% python3 -q
>>> import numpy as np
>>> import numpy.linalg as la
>>> np.set_printoptions(suppress=True, linewidth=160)
>>> rng = np.random.default_rng(20)
>>> K = rng.normal(size=(31, 9)) + 3 * np.array([-2, -1, 3, 3, 2, -2, 0, 1, 0])
>>> print(K.round(3) + 0)
[[-6.36  -1.796 10.397  9.317  6.414 -6.49  -0.914  2.1   -0.998]
 [-5.071 -3.056  9.128  8.36   4.912 -7.202 -0.842  3.599  0.018]
 [-6.457 -3.239  7.573 10.231  4.784 -5.958  2.137  0.449 -1.407]
 [-6.724 -2.883  7.285  8.765  5.972 -5.829 -2.388  3.646  1.597]
 [-5.563 -3.723  8.387  6.354  6.476 -4.497  0.65   0.023 -0.426]
 [-6.103 -3.484 10.033  7.256  5.282 -5.404  0.991  3.169  1.055]
 [-5.48  -4.059 10.294  8.494  4.369 -5.562  1.814  3.959  0.997]
 [-5.809 -5.465  9.68   9.158  3.359 -6.652 -0.88   4.061  0.123]
 [-5.702 -2.757  7.672  7.036  6.057 -6.293 -0.014  2.834 -0.499]
 [-5.445 -2.808  8.377  7.1    3.41  -7.441 -0.153  3.911 -0.42 ]
 [-5.323 -1.839 11.38   9.287  7.494 -5.766 -1.239  0.729  0.297]
 [-5.112 -0.53   8.332  9.49   5.884 -8.368  0.375  2.678 -1.276]
 [-4.312 -3.617  9.469  8.735  5.283 -6.168  0.793  2.31  -1.651]
 [-4.204 -2.561  8.041  8.908  4.435 -6.065  0.861  1.068  0.867]
 [-5.192 -3.272  9.102  8.667  5.554 -7.862  1.63   2.329  0.135]
 [-6.228 -2.545  9.567  7.979  6.362 -6.27  -0.884  4.297  1.179]
 [-6.904 -3.302  7.989  7.863  5.018 -5.445 -1.417  1.537  0.288]
 [-6.72  -1.771  8.039  8.514  5.224 -8.315  0.348  3.695  0.955]
 [-6.188 -2.332  8.845  8.906  5.198 -6.158 -0.943  3.6   -0.675]
 [-7.046 -3.108  8.941  7.31   4.929 -6.586  0.381  3.521  0.783]
 [-6.267 -3.837  7.559  9.099  5.581 -5.585  0.991  4.981 -0.884]
 [-5.446 -4.661 10.034  7.778  5.862 -7.103  1.552  3.548  0.895]
 [-6.142 -2.619  7.895  8.517  7.367 -7.858  0.064  4.21   1.077]
 [-5.333 -2.985 10.35   8.71   5.957 -7.686  0.311  2.683  0.   ]
 [-8.268 -4.187  8.847  7.784  6.638 -3.931 -0.043  3.424 -0.46 ]
 [-6.489 -4.483  9.493  7.626  5.426 -6.654 -1.303  2.199 -0.226]
 [-5.064 -3.129 10.167  9.207  6.006 -5.652 -0.422  3.77  -0.002]
 [-6.025 -1.356  8.024  7.897  5.792 -5.842 -0.449  3.758  0.207]
 [-5.769 -4.397 10.542  8.969  5.015 -4.76  -0.114  2.187 -1.184]
 [-6.096 -3.717  7.942  8.825  5.686 -6.626  0.843  4.382  1.339]
 [-6.445 -3.589  7.372  8.662  4.973 -5.901 -0.346  3.549 -0.123]]
>>> x0 = np.array([0, -3, -5, 2, 1, -3, 5, -5, -3])
>>> h1 = np.maximum(K @ x0, 0)
>>> print(h1.round(3))
[ 0.     0.    27.634  0.     6.326  0.     0.     0.     0.     0.     0.     2.214  2.133  4.285  6.881  0.     0.     0.     0.     0.     0.     0.
  0.     0.     0.     0.     0.     0.     0.     0.     0.   ]
>>> print(np.round(np.maximum(K @ (3 * x0), 0), 3))
[ 0.     0.    82.902  0.    18.977  0.     0.     0.     0.     0.     0.     6.643  6.398 12.856 20.643  0.     0.     0.     0.     0.     0.     0.
  0.     0.     0.     0.     0.     0.     0.     0.     0.   ]
>>> X = np.load("run14.npy")
>>> print(X)
[[-3  0  0 -3]
 [ 2  0  0  2]
 [ 9  0  0  9]
 [ 6  0  0  6]
 [ 7  0  0  7]
 [ 6  0  0  6]
 [-3  0  0 -3]]
>>> # looks like rank 1
>>> print([round(float(x), 3) for x in la.svd(X, compute_uv=False)[:3]])
[21.166, 0.0, 0.0]
>>> print(la.cond(X) > 100)
True
>>> print(np.round(X @ la.pinv(X) @ X, 3))
[[-3.  0.  0. -3.]
 [ 2.  0.  0.  2.]
 [ 9.  0.  0.  9.]
 [ 6.  0.  0.  6.]
 [ 7.  0.  0.  7.]
 [ 6.  0.  0.  6.]
 [-3.  0.  0. -3.]]
>>> print(np.abs(np.diag(la.qr(X)[1])) > 1e-9)
[ True False False False]
>>> print(np.unique(X.round(6), axis=0).shape)
(5, 4)
>>> print(np.allclose(X[:-1].T @ la.lstsq(X[:-1].T, X[-1])[0], X[-1]))
True
>>> left, sigma, vt = la.svd(X)
>>> evecs = vt[:(sigma > 1e-8).sum()]
>>> x0 = X[5] + 3 * X[6] + rng.integers(2) * np.eye(4)[0]
>>> print(x0)
[-2.  0.  0. -3.]
>>> print(np.allclose(evecs.T @ evecs @ x0, x0))
False
>>> print(np.round(la.norm(X, axis=1), 3))
[ 4.243  2.828 12.728  8.485  9.899  8.485  4.243]
>>> print(np.round(la.norm(X, 2), 3))
21.166
>>> print(np.round(la.norm(X[4] - X[0]), 3))
14.142
>>> print(np.round(la.norm(X, axis=0), 3))
[14.967  0.     0.    14.967]
>>> print(X[4] @ X[0])
-42
>>> print(round(la.norm(X, 1), 3), round(float(la.norm(X, np.inf)), 3))
36.0 18.0
>>> feats = np.loadtxt("arr.csv", delimiter=",")
>>> print(feats)
[[0. 1. 1. 1.]
 [1. 0. 1. 1.]
 [1. 1. 0. 1.]
 [1. 1. 1. 0.]]
>>> # symmetric, so the eigenvalues are real
>>> t3 = np.stack([feats, 4 * feats, feats[::-1]])
>>> print(np.round(la.det(t3), 3))
[  -3. -768.   -3.]
>>> print(la.matrix_rank(t3))
[4 4 4]
>>> print(np.round(la.norm(t3, axis=(1, 2)), 3))
[ 3.464 13.856  3.464]
>>> print(np.round(la.eigvalsh(feats).min(), 3))
-1.0
>>> print([round(float(la.det(feats[:i, :i])), 2) + 0 for i in range(1, 5)])
[0.0, -1.0, 2.0, -3.0]
>>> print(np.round(la.det(feats[::-1]), 3))
-3.0
>>> print(np.kron(np.eye(2, dtype=int), feats))
[[0. 1. 1. 1. 0. 0. 0. 0.]
 [1. 0. 1. 1. 0. 0. 0. 0.]
 [1. 1. 0. 1. 0. 0. 0. 0.]
 [1. 1. 1. 0. 0. 0. 0. 0.]
 [0. 0. 0. 0. 0. 1. 1. 1.]
 [0. 0. 0. 0. 1. 0. 1. 1.]
 [0. 0. 0. 0. 1. 1. 0. 1.]
 [0. 0. 0. 0. 1. 1. 1. 0.]]
>>> print(round(la.det(feats.T), 3))
-3.0
>>> print(np.round(la.det(2 * feats), 3), np.round(la.det(feats), 3))
-48.0 -3.0
>>> E = np.load("data.npy")
>>> print(E)
[[1.    0.5   0.25  0.125]
 [0.5   1.    0.5   0.25 ]
 [0.25  0.5   1.    0.5  ]
 [0.125 0.25  0.5   1.   ]]
>>> vals, evecs = la.eig(E)
>>> print(vals.round(3))
[2.086 1.    0.539 0.375]
>>> print(np.round(np.sort(la.eigvals(la.inv(E))), 3))
[0.479 1.    1.854 2.667]
>>> print(round(np.prod(vals), 3))
0.422
>>> print(np.round(E @ evecs[:, 0] - vals[0] * evecs[:, 0], 3) + 0)
[0. 0. 0. 0.]
>>> A2 = la.inv(E)
>>> print(np.round(la.det(E) * A2, 3) + 0)
[[ 0.562 -0.281  0.     0.   ]
 [-0.281  0.703 -0.281  0.   ]
 [ 0.    -0.281  0.703 -0.281]
 [ 0.     0.    -0.281  0.562]]
>>> print(round(la.slogdet(E)[0], 3))
1.0
>>> print((np.abs(A2) > 1e-9).astype(int))
[[1 1 0 0]
 [1 1 1 0]
 [0 1 1 1]
 [0 0 1 1]]
>>> print(np.round(la.inv(A2), 3))
[[1.    0.5   0.25  0.125]
 [0.5   1.    0.5   0.25 ]
 [0.25  0.5   1.    0.5  ]
 [0.125 0.25  0.5   1.   ]]
>>> print(np.round(la.cond(E), 3))
5.562
>>> print(A2.round(3) + 0)
[[ 1.333 -0.667  0.     0.   ]
 [-0.667  1.667 -0.667  0.   ]
 [ 0.    -0.667  1.667 -0.667]
 [ 0.     0.    -0.667  1.333]]
>>> cov = E.T @ E
>>> print((E @ E.T).shape)
(4, 4)
>>> print(cov.round(3))
[[1.328 1.156 0.812 0.5  ]
 [1.156 1.562 1.25  0.812]
 [0.812 1.25  1.562 1.156]
 [0.5   0.812 1.156 1.328]]
>>> print(np.allclose(cov, cov.T))
True
>>> print(np.round(np.diag(cov), 3))
[1.328 1.562 1.562 1.328]
>>> arr = np.load("mat.npy")
>>> print(arr)
[[ 1.26 -2.3   1.96 -1.8  -0.46 -1.06 -0.74]
 [-0.71  0.97 -1.74  1.2   0.61  1.53 -1.11]
 [-1.1   0.29 -5.06  2.55  2.25  5.84 -7.4 ]
 [-0.22  0.69  0.22  0.15 -0.23 -0.64  1.48]]
>>> # looks like rank 2
>>> print(np.count_nonzero(arr))
28
>>> print(np.abs(arr).max())
7.4
>>> print(np.unravel_index(np.abs(arr).argmax(), arr.shape))
(np.int64(2), np.int64(6))
>>> print(np.round(arr.sum(axis=0), 3))
[-0.77 -0.35 -4.62  2.1   2.17  5.67 -7.77]
>>> print(np.round(arr.mean(axis=0), 3))
[-0.192 -0.087 -1.155  0.525  0.542  1.418 -1.942]
>>> print([round(float(x), 3) for x in la.svd(arr, compute_uv=False)[:3]])
[11.84, 4.013, 0.0]
>>> print(np.argsort(-la.norm(arr, axis=0).round(6), kind="stable")[:3])
[6 5 2]
>>> print(la.matrix_rank(arr, rtol=0.1))
2
>>> print(np.unique(arr.round(6), axis=0).shape)
(4, 7)
>>> print(la.lstsq(arr[:-1].T, arr[-1])[2])
2
>>> print(round(float(np.trace(la.pinv(arr) @ arr)), 3))
2.0
>>> t = np.radians(36)
>>> Rm = np.eye(7)
>>> Rm[3, 3] = Rm[5, 5] = np.cos(t)
>>> Rm[3, 5], Rm[5, 3] = -np.sin(t), np.sin(t)
>>> print(Rm.round(3))
[[ 1.     0.     0.     0.     0.     0.     0.   ]
 [ 0.     1.     0.     0.     0.     0.     0.   ]
 [ 0.     0.     1.     0.     0.     0.     0.   ]
 [ 0.     0.     0.     0.809  0.    -0.588  0.   ]
 [ 0.     0.     0.     0.     1.     0.     0.   ]
 [ 0.     0.     0.     0.588  0.     0.809  0.   ]
 [ 0.     0.     0.     0.     0.     0.     1.   ]]
>>> A2 = arr @ Rm.T
>>> print(np.round(np.abs(A2 - arr).max(axis=0), 3))
[0.    0.    0.    3.92  0.    0.856 0.   ]
>>> print(np.allclose(arr @ arr.T, A2 @ A2.T))
True
>>> print(A2.round(3))
[[ 1.26  -2.3    1.96  -0.833 -0.46  -1.916 -0.74 ]
 [-0.71   0.97  -1.74   0.072  0.61   1.943 -1.11 ]
 [-1.1    0.29  -5.06  -1.37   2.25   6.224 -7.4  ]
 [-0.22   0.69   0.22   0.498 -0.23  -0.43   1.48 ]]
>>> print(round(float(la.det(Rm)), 3), np.round(np.trace(Rm), 3))
1.0 6.618
>>> print(np.round(la.svd(arr, compute_uv=False), 3) + 0, np.round(la.svd(A2, compute_uv=False), 3) + 0)
[11.84   4.013  0.     0.   ] [11.84   4.013  0.     0.   ]
>>> W0 = np.load("w.npy")
>>> print(W0.round(3))
[[-0.236  0.184 -0.066 -0.072 -0.611 -0.305 -0.659]
 [-0.236 -0.128 -0.56   0.483 -0.112 -0.476  0.376]
 [ 0.393  0.457 -0.313 -0.259  0.475 -0.464 -0.179]
 [ 0.079  0.112 -0.305 -0.664 -0.454  0.103  0.481]
 [ 0.707 -0.604  0.06   0.015 -0.24  -0.256 -0.088]
 [-0.079  0.2    0.697 -0.044 -0.1   -0.562  0.373]
 [ 0.471  0.569  0.025  0.502 -0.338  0.269  0.122]]
>>> x0 = np.array([2, 2, 0, 1, 0, 1, 0])
>>> print(7 - la.matrix_rank(W0 - np.eye(7), tol=1e-8))
1
>>> print(round(la.norm(x0), 3), np.round(la.norm(W0 @ x0), 3))
3.162 3.162
>>> print(np.round(np.sort(np.abs(np.degrees(np.angle(la.eigvals(W0))))), 3))
[  0.     95.267  95.267 115.079 115.079 174.178 174.178]
>>> print(np.round(W0.T @ (W0 @ x0), 3) + 0)
[2. 2. 0. 1. 0. 1. 0.]
>>> def softmax(z):
...     e = np.exp(z - z.max(axis=-1, keepdims=True))
...     return e / e.sum(axis=-1, keepdims=True)
... 
>>> print(np.round(softmax(W0[3] + -1), 3))
[0.159 0.164 0.108 0.076 0.093 0.163 0.237]
>>> print(np.round(softmax(10 * W0[3]), 3) + 0)
[0.017 0.024 0.    0.    0.    0.022 0.938]
>>> print(np.round(softmax(W0[3]), 3))
[0.159 0.164 0.108 0.076 0.093 0.163 0.237]
>>> print(np.round(softmax(W0).sum(axis=1), 3))
[1. 1. 1. 1. 1. 1. 1.]
>>> scores = W0 @ W0.T / np.sqrt(7)
>>> print(np.round(softmax(scores)[3] @ W0, 3))
[ 0.152  0.113 -0.081 -0.046 -0.213 -0.22   0.087]
>>> print(np.round(softmax(scores + np.triu(np.full(scores.shape, -np.inf), 1)), 3))
[[1.    0.    0.    0.    0.    0.    0.   ]
 [0.407 0.593 0.    0.    0.    0.    0.   ]
 [0.289 0.289 0.422 0.    0.    0.    0.   ]
 [0.224 0.224 0.224 0.327 0.    0.    0.   ]
 [0.183 0.183 0.183 0.183 0.267 0.    0.   ]
 [0.155 0.155 0.155 0.155 0.155 0.226 0.   ]
 [0.134 0.134 0.134 0.134 0.134 0.134 0.196]]
>>> print(np.round(softmax(scores), 3))
[[0.196 0.134 0.134 0.134 0.134 0.134 0.134]
 [0.134 0.196 0.134 0.134 0.134 0.134 0.134]
 [0.134 0.134 0.196 0.134 0.134 0.134 0.134]
 [0.134 0.134 0.134 0.196 0.134 0.134 0.134]
 [0.134 0.134 0.134 0.134 0.196 0.134 0.134]
 [0.134 0.134 0.134 0.134 0.134 0.196 0.134]
 [0.134 0.134 0.134 0.134 0.134 0.134 0.196]]
>>> print(np.allclose(W0 @ W0.T, W0.T @ W0))
True
>>> print(round(float(la.det(W0)), 3))
1.0
>>> print(np.round(np.sort(np.abs(la.eigvals(W0))), 3))
[1. 1. 1. 1. 1. 1. 1.]
>>> print(np.round(np.trace(W0), 3))
-2.021
>>> x0 = np.array([-8, -1, -8, 0, -1, -8, -1])
>>> print(np.round((W0 * x0).sum(axis=1), 3))
[ 5.945 10.043  2.319  0.846 -3.154 -0.925 -6.474]
>>> print(np.round(W0 @ np.eye(7)[0], 3))
[-0.236 -0.236  0.393  0.079  0.707 -0.079  0.471]
>>> print(np.round(W0 @ (2 * x0), 3))
[ 11.89   20.085   4.637   1.693  -6.308  -1.85  -12.947]
>>> print((W0 @ x0).argmax())
1
>>> print(la.norm(W0 @ x0) <= la.norm(W0, 2) * la.norm(x0) + 1e-9)
True
>>> print(np.round(W0 @ np.ones(7), 3))
[-1.766 -0.653  0.11  -0.648 -0.407  0.485  1.619]
>>> print(round(float(W0[:, 2] @ W0[:, 0]), 3))
-0.0
>>> print(np.round(la.norm(W0, axis=0), 3))
[1. 1. 1. 1. 1. 1. 1.]
>>> print(np.round(W0 @ W0.T, 3) + 0)
[[1. 0. 0. 0. 0. 0. 0.]
 [0. 1. 0. 0. 0. 0. 0.]
 [0. 0. 1. 0. 0. 0. 0.]
 [0. 0. 0. 1. 0. 0. 0.]
 [0. 0. 0. 0. 1. 0. 0.]
 [0. 0. 0. 0. 0. 1. 0.]
 [0. 0. 0. 0. 0. 0. 1.]]
>>> data = np.array([[1, -3, -3, -1, 1],
...     [3, -2, 2, 2, 0],
...     [-2, 3, 3, 2, -1],
...     [2, -2, 3, -3, 3],
...     [2, -1, 0, 1, 3],
...     [0, 1, 3, -2, 1],
...     [-2, -3, 3, 2, 2],
...     [-2, -1, -2, -1, 1],
...     [3, -3, 1, 0, 2],
...     [-2, 2, 3, 1, 2],
...     [-2, -1, -5, -3, 1]])
>>> A2 = data[0, 0] * data[1:] - np.outer(data[1:, 0], data[0])
>>> print(A2)
[[  0   7  11   5  -3]
 [  0  -3  -3   0   1]
 [  0   4   9  -1   1]
 [  0   5   6   3   1]
 [  0   1   3  -2   1]
 [  0  -9  -3   0   4]
 [  0  -7  -8  -3   3]
 [  0   6  10   3  -1]
 [  0  -4  -3  -1   4]
 [  0  -7 -11  -5   3]]
>>> print(data[:, 0] / data[0, 0])
[ 1.  3. -2.  2.  2.  0. -2. -2.  3. -2. -2.]
>>> print(la.matrix_rank(A2), la.matrix_rank(data))
4 5
>>> A2 = data / np.sqrt((data ** 2).mean(axis=1, keepdims=True))
>>> print(la.matrix_rank(data - data.mean(axis=1, keepdims=True)))
4
>>> print(np.round(la.norm(A2, axis=1), 3))
[2.236 2.236 2.236 2.236 2.236 2.236 2.236 2.236 2.236 2.236 2.236]
>>> print(A2[2].round(3))
[-0.861  1.291  1.291  0.861 -0.43 ]
>>> print(la.matrix_rank(A2) == la.matrix_rank(data))
True
>>> mat = np.loadtxt("m.csv", delimiter=",")
>>> print(mat)
[[0. 1. 1. 3. 3. 1. 1. 1. 0. 0.]
 [0. 0. 1. 0. 3. 1. 0. 1. 0. 0.]
 [0. 0. 0. 2. 1. 1. 3. 1. 2. 0.]
 [0. 0. 0. 0. 3. 2. 1. 3. 2. 3.]
 [0. 0. 0. 0. 0. 1. 2. 3. 3. 3.]
 [0. 0. 0. 0. 0. 0. 0. 0. 1. 2.]
 [0. 0. 0. 0. 0. 0. 0. 3. 3. 2.]
 [0. 0. 0. 0. 0. 0. 0. 0. 3. 2.]
 [0. 0. 0. 0. 0. 0. 0. 0. 0. 0.]
 [0. 0. 0. 0. 0. 0. 0. 0. 0. 0.]]
>>> print(np.round(np.sort(np.abs(la.eigvals(mat))), 3))
[0. 0. 0. 0. 0. 0. 0. 0. 0. 0.]
>>> print(round(float(la.det(mat)), 3))
0.0
>>> print((mat - mat.T) / 2)
[[ 0.   0.5  0.5  1.5  1.5  0.5  0.5  0.5  0.   0. ]
 [-0.5  0.   0.5  0.   1.5  0.5  0.   0.5  0.   0. ]
 [-0.5 -0.5  0.   1.   0.5  0.5  1.5  0.5  1.   0. ]
 [-1.5  0.  -1.   0.   1.5  1.   0.5  1.5  1.   1.5]
 [-1.5 -1.5 -0.5 -1.5  0.   0.5  1.   1.5  1.5  1.5]
 [-0.5 -0.5 -0.5 -1.  -0.5  0.   0.   0.   0.5  1. ]
 [-0.5  0.  -1.5 -0.5 -1.   0.   0.   1.5  1.5  1. ]
 [-0.5 -0.5 -0.5 -1.5 -1.5  0.  -1.5  0.   1.5  1. ]
 [ 0.   0.  -1.  -1.  -1.5 -0.5 -1.5 -1.5  0.   0. ]
 [ 0.   0.   0.  -1.5 -1.5 -1.  -1.  -1.   0.   0. ]]
>>> print(np.trace(mat))
0.0
>>> print(mat @ mat)
[[ 0.  0.  1.  2. 13. 11. 12. 23. 24. 24.]
 [ 0.  0.  0.  2.  1.  4.  9. 10. 15. 13.]
 [ 0.  0.  0.  0.  6.  5.  4. 18. 20. 19.]
 [ 0.  0.  0.  0.  0.  3.  6. 12. 23. 21.]
 [ 0.  0.  0.  0.  0.  0.  0.  6. 16. 12.]
 [ 0.  0.  0.  0.  0.  0.  0.  0.  0.  0.]
 [ 0.  0.  0.  0.  0.  0.  0.  0.  9.  6.]
 [ 0.  0.  0.  0.  0.  0.  0.  0.  0.  0.]
 [ 0.  0.  0.  0.  0.  0.  0.  0.  0.  0.]
 [ 0.  0.  0.  0.  0.  0.  0.  0.  0.  0.]]
>>> print(np.round(np.abs(la.eigvals(mat)).max(), 3))
0.0
